% python3 -q
>>> import numpy as np
>>> np.set_printoptions(suppress=True, linewidth=100)
>>> def rnd(a):
...     return np.round(a, 1) + 0
... 
>>> M = np.loadtxt("layer9.csv", delimiter=",")
>>> M
array([[ 4., 16.,  8., 16., 12., 10.,  0., 10.,  4.],
       [16., 64., 32., 64., 48., 40.,  0., 40., 16.],
       [ 8., 32., 16., 32., 24., 20.,  0., 20.,  8.],
       [16., 64., 32., 64., 48., 40.,  0., 40., 16.],
       [12., 48., 24., 48., 36., 30.,  0., 30., 12.],
       [10., 40., 20., 40., 30., 25.,  0., 25., 10.],
       [ 0.,  0.,  0.,  0.,  0.,  0.,  0.,  0.,  0.],
       [10., 40., 20., 40., 30., 25.,  0., 25., 10.],
       [ 4., 16.,  8., 16., 12., 10.,  0., 10.,  4.]])
>>> [round(float(x), 1) for x in np.linalg.svd(M, compute_uv=False)[:3]]
[238.0, 0.0, 0.0]
>>> np.linalg.cond(M) > 100
np.True_
>>> E = np.loadtxt("case13.csv", delimiter=",")
>>> rnd(E)
array([[ 0. ,  0. , -0.1,  0. ,  0. ,  0. ,  0. ,  0.1],
       [ 0. ,  0.1,  0.2,  0. ,  0. ,  0.1,  0. , -0.2],
       [-0.1,  0.2,  0.5,  0.1,  0.1,  0.2,  0.1, -0.4],
       [ 0. ,  0. ,  0.1,  0. ,  0. ,  0. ,  0. , -0.1],
       [ 0. ,  0. ,  0.1,  0. ,  0. ,  0. ,  0. , -0.1],
       [ 0. ,  0.1,  0.2,  0. ,  0. ,  0.1,  0. , -0.2],
       [ 0. ,  0. ,  0.1,  0. ,  0. ,  0. ,  0. , -0.1],
       [ 0.1, -0.2, -0.4, -0.1, -0.1, -0.2, -0.1,  0.3]])
>>> # a projection of rank 1
>>> left, sv, Vh = np.linalg.svd(E)
>>> rnd(sv)
array([1., 0., 0., 0., 0., 0., 0., 0.])
>>> A2 = left[:, :1] @ np.diag(sv[:1]) @ Vh[:1]
>>> rnd(A2)
array([[ 0. ,  0. , -0.1,  0. ,  0. ,  0. ,  0. ,  0.1],
       [ 0. ,  0.1,  0.2,  0. ,  0. ,  0.1,  0. , -0.2],
       [-0.1,  0.2,  0.5,  0.1,  0.1,  0.2,  0.1, -0.4],
       [ 0. ,  0. ,  0.1,  0. ,  0. ,  0. ,  0. , -0.1],
       [ 0. ,  0. ,  0.1,  0. ,  0. ,  0. ,  0. , -0.1],
       [ 0. ,  0.1,  0.2,  0. ,  0. ,  0.1,  0. , -0.2],
       [ 0. ,  0. ,  0.1,  0. ,  0. ,  0. ,  0. , -0.1],
       [ 0.1, -0.2, -0.4, -0.1, -0.1, -0.2, -0.1,  0.3]])
>>> np.linalg.matrix_rank(E, rtol=0.05)
np.int64(1)
>>> np.linalg.matrix_rank(A2)
np.int64(1)
>>> A2 = E / np.linalg.norm(E, axis=1, keepdims=True)
>>> G = A2 @ A2.T
>>> rnd(G)
array([[ 1., -1., -1., -1., -1., -1., -1.,  1.],
       [-1.,  1.,  1.,  1.,  1.,  1.,  1., -1.],
       [-1.,  1.,  1.,  1.,  1.,  1.,  1., -1.],
       [-1.,  1.,  1.,  1.,  1.,  1.,  1., -1.],
       [-1.,  1.,  1.,  1.,  1.,  1.,  1., -1.],
       [-1.,  1.,  1.,  1.,  1.,  1.,  1., -1.],
       [-1.,  1.,  1.,  1.,  1.,  1.,  1., -1.],
       [ 1., -1., -1., -1., -1., -1., -1.,  1.]])
>>> np.argwhere(np.triu(np.abs(G) > 0.95, 1))
array([[0, 1],
       [0, 2],
       [0, 3],
       [0, 4],
       [0, 5],
       [0, 6],
       [0, 7],
       [1, 2],
       [1, 3],
       [1, 4],
       [1, 5],
       [1, 6],
       [1, 7],
       [2, 3],
       [2, 4],
       [2, 5],
       [2, 6],
       [2, 7],
       [3, 4],
       [3, 5],
       [3, 6],
       [3, 7],
       [4, 5],
       [4, 6],
       [4, 7],
       [5, 6],
       [5, 7],
       [6, 7]])
>>> evals, evecs = np.linalg.eigh(E)
>>> x = np.array([1, 2, -1, 0, 2, -2, 0, -1])
>>> rnd(np.linalg.eigvalsh(E[1:, 1:]))
array([0., 0., 0., 0., 0., 0., 1.])
>>> rnd(x @ E @ x / (x @ x)), rnd(evals[0]), rnd(evals[-1])
(np.float64(0.0), np.float64(0.0), np.float64(1.0))
>>> W0 = np.load("w.npy")
>>> W0
array([[ 2,  1,  2,  0,  3],
       [ 0,  0,  0,  0,  0],
       [-2, -1, -2,  0, -3],
       [ 0,  0,  0,  0,  0],
       [-4, -2, -4,  0, -6]])
>>> # row 3 repeats row 1
>>> left, sv, Vh = np.linalg.svd(W0)
>>> evecs = Vh[:(sv > 1e-8).sum()]
>>> rng = np.random.default_rng(30)
>>> x = W0[1] + 4 * W0[3] + rng.integers(2) * np.eye(5)[0]
>>> x
array([0., 0., 0., 0., 0.])
>>> rnd(np.linalg.norm(x - evecs.T @ evecs @ x))
np.float64(0.0)
>>> rk = np.linalg.matrix_rank(W0)
>>> rk
np.int64(1)
>>> N = np.linalg.svd(W0)[2][rk:].T
>>> np.allclose(W0 @ N, 0)
True
>>> np.linalg.matrix_rank(W0.T @ W0), np.linalg.matrix_rank(W0 @ W0.T)
(np.int64(1), np.int64(1))
>>> N.shape
(5, 4)
>>> [int(np.linalg.matrix_rank(W0[:, :j + 1])) for j in range(5)]
[1, 1, 1, 1, 1]
>>> W0 @ W0
array([[-12,  -6, -12,   0, -18],
       [  0,   0,   0,   0,   0],
       [ 12,   6,  12,   0,  18],
       [  0,   0,   0,   0,   0],
       [ 24,  12,  24,   0,  36]])
>>> rnd(np.linalg.det(W0))
np.float64(0.0)
>>> np.allclose(W0 @ W0.T, W0.T @ W0)
False
>>> (W0 - W0.T) / 2
array([[ 0. ,  0.5,  2. ,  0. ,  3.5],
       [-0.5,  0. ,  0.5,  0. ,  1. ],
       [-2. , -0.5,  0. ,  0. ,  0.5],
       [ 0. ,  0. ,  0. ,  0. ,  0. ],
       [-3.5, -1. , -0.5,  0. ,  0. ]])
>>> left, sv, Vh = np.linalg.svd(W0)
>>> np.argmax(sv[:-1] / (sv[1:] + 1e-6)) + 1
np.int64(1)
>>> A2 = left[:, :1] @ np.diag(sv[:1]) @ Vh[:1]
>>> rnd(np.abs(W0 - A2).max())
np.float64(0.0)
>>> rnd(A2)
array([[ 2.,  1.,  2.,  0.,  3.],
       [ 0.,  0.,  0.,  0.,  0.],
       [-2., -1., -2.,  0., -3.],
       [ 0.,  0.,  0.,  0.,  0.],
       [-4., -2., -4.,  0., -6.]])
>>> np.linalg.matrix_rank(W0, rtol=0.05)
np.int64(1)
>>> arr = np.loadtxt("arr.csv", delimiter=",")
>>> rnd(arr)
array([[ 1.7, -0.3, -1. , -0.2,  0.8, -1.8, -0.8, -0.3],
       [ 1.4, -1.3, -0.3,  1.2,  0.6, -1.2, -1.3,  0.4],
       [ 1.5,  0.3, -1.2, -0.9,  0.8, -1.8, -0.4, -0.7],
       [-1.7,  0.5,  0.9, -0.1, -0.8,  1.8,  1. ,  0.2],
       [-1.6,  1. ,  0.6, -0.7, -0.7,  1.5,  1.2, -0.2],
       [ 1. ,  0.9, -1.2, -1.5,  0.6, -1.4,  0.2, -0.9],
       [-0.1,  1.5, -0.8, -2. ,  0.1, -0.4,  1. , -1. ],
       [ 1.1,  0.8, -1.2, -1.5,  0.7, -1.5,  0.1, -0.9],
       [-1.7,  0.3,  1.1,  0.2, -0.8,  1.8,  0.8,  0.3],
       [-1.5,  1.2,  0.5, -1. , -0.7,  1.4,  1.3, -0.3],
       [ 0. , -1.5,  0.8,  2. , -0.2,  0.5, -0.9,  1. ],
       [ 1.7, -0.6, -0.9,  0.2,  0.8, -1.8, -1. , -0.1],
       [ 0.7,  1.2, -1.1, -1.8,  0.5, -1.1,  0.5, -1. ],
       [-1.2,  1.4,  0.1, -1.5, -0.5,  0.9,  1.3, -0.6],
       [ 0. ,  1.5, -0.8, -2. ,  0.2, -0.4,  0.9, -1. ],
       [-1.3,  1.4,  0.2, -1.3, -0.5,  1.1,  1.3, -0.5],
       [ 1.6, -1. , -0.6,  0.8,  0.7, -1.5, -1.2,  0.2],
       [-1.6,  1.1,  0.6, -0.9, -0.7,  1.5,  1.3, -0.2],
       [-1.6,  0.1,  1.1,  0.4, -0.8,  1.9,  0.7,  0.5],
       [-1.2,  1.5,  0.1, -1.5, -0.5,  0.9,  1.3, -0.6],
       [-1.7,  0.7,  0.8, -0.3, -0.8,  1.7,  1.1,  0.1],
       [ 0.1,  1.5, -0.8, -2. ,  0.2, -0.5,  0.9, -1. ],
       [ 0.5,  1.3, -1.1, -1.9,  0.4, -1. ,  0.6, -1. ],
       [ 1.6,  0.1, -1.2, -0.7,  0.8, -1.8, -0.5, -0.6],
       [ 0.7,  1.2, -1.1, -1.8,  0.5, -1.1,  0.5, -1. ],
       [-1.6, -0.1,  1.2,  0.6, -0.8,  1.8,  0.6,  0.6],
       [ 0.6,  1.2, -1.1, -1.8,  0.5, -1.1,  0.5, -1. ],
       [ 0.5,  1.3, -1.1, -1.8,  0.4, -1. ,  0.6, -1. ],
       [-0.9, -1. ,  1.2,  1.6, -0.6,  1.4, -0.2,  1. ],
       [ 0.3, -1.6,  0.7,  2. ,  0. ,  0.2, -1.1,  1. ],
       [ 1.5, -1.1, -0.5,  1. ,  0.7, -1.4, -1.3,  0.3],
       [ 1.7, -0.9, -0.7,  0.6,  0.8, -1.6, -1.2,  0.1],
       [ 0.7,  1.1, -1.1, -1.7,  0.5, -1.2,  0.4, -1. ],
       [-1.7,  0.4,  1. ,  0. , -0.8,  1.8,  0.9,  0.2],
       [ 1. , -1.5,  0.1,  1.7,  0.4, -0.7, -1.3,  0.7],
       [ 1.5,  0.3, -1.2, -1. ,  0.8, -1.8, -0.3, -0.7],
       [-0.8,  1.6, -0.3, -1.8, -0.3,  0.5,  1.3, -0.8]])
>>> idx = arr[:, 2] > np.median(arr[:, 2])
>>> u = arr[idx].mean(axis=0) - arr[~idx].mean(axis=0)
>>> rnd(u)
array([-2. , -0.3,  1.6,  1.1, -1. ,  2.3,  0.5,  0.8])
>>> ang = np.radians(180)
>>> r_ = np.eye(8)
>>> r_[7, 7] = r_[2, 2] = np.cos(ang)
>>> r_[7, 2], r_[2, 7] = -np.sin(ang), np.sin(ang)
>>> rnd(r_)
array([[ 1.,  0.,  0.,  0.,  0.,  0.,  0.,  0.],
       [ 0.,  1.,  0.,  0.,  0.,  0.,  0.,  0.],
       [ 0.,  0., -1.,  0.,  0.,  0.,  0.,  0.],
       [ 0.,  0.,  0.,  1.,  0.,  0.,  0.,  0.],
       [ 0.,  0.,  0.,  0.,  1.,  0.,  0.,  0.],
       [ 0.,  0.,  0.,  0.,  0.,  1.,  0.,  0.],
       [ 0.,  0.,  0.,  0.,  0.,  0.,  1.,  0.],
       [ 0.,  0.,  0.,  0.,  0.,  0.,  0., -1.]])
>>> A2 = arr @ r_.T
>>> rnd(np.abs(A2 - arr).max(axis=0))
array([0. , 0. , 2.5, 0. , 0. , 0. , 0. , 2.1])
>>> rnd(np.linalg.svd(arr, compute_uv=False)), rnd(np.linalg.svd(A2, compute_uv=False))
(array([13.4, 12.4,  0. ,  0. ,  0. ,  0. ,  0. ,  0. ]), array([13.4, 12.4,  0. ,  0. ,  0. ,  0. ,  0. ,  0. ]))
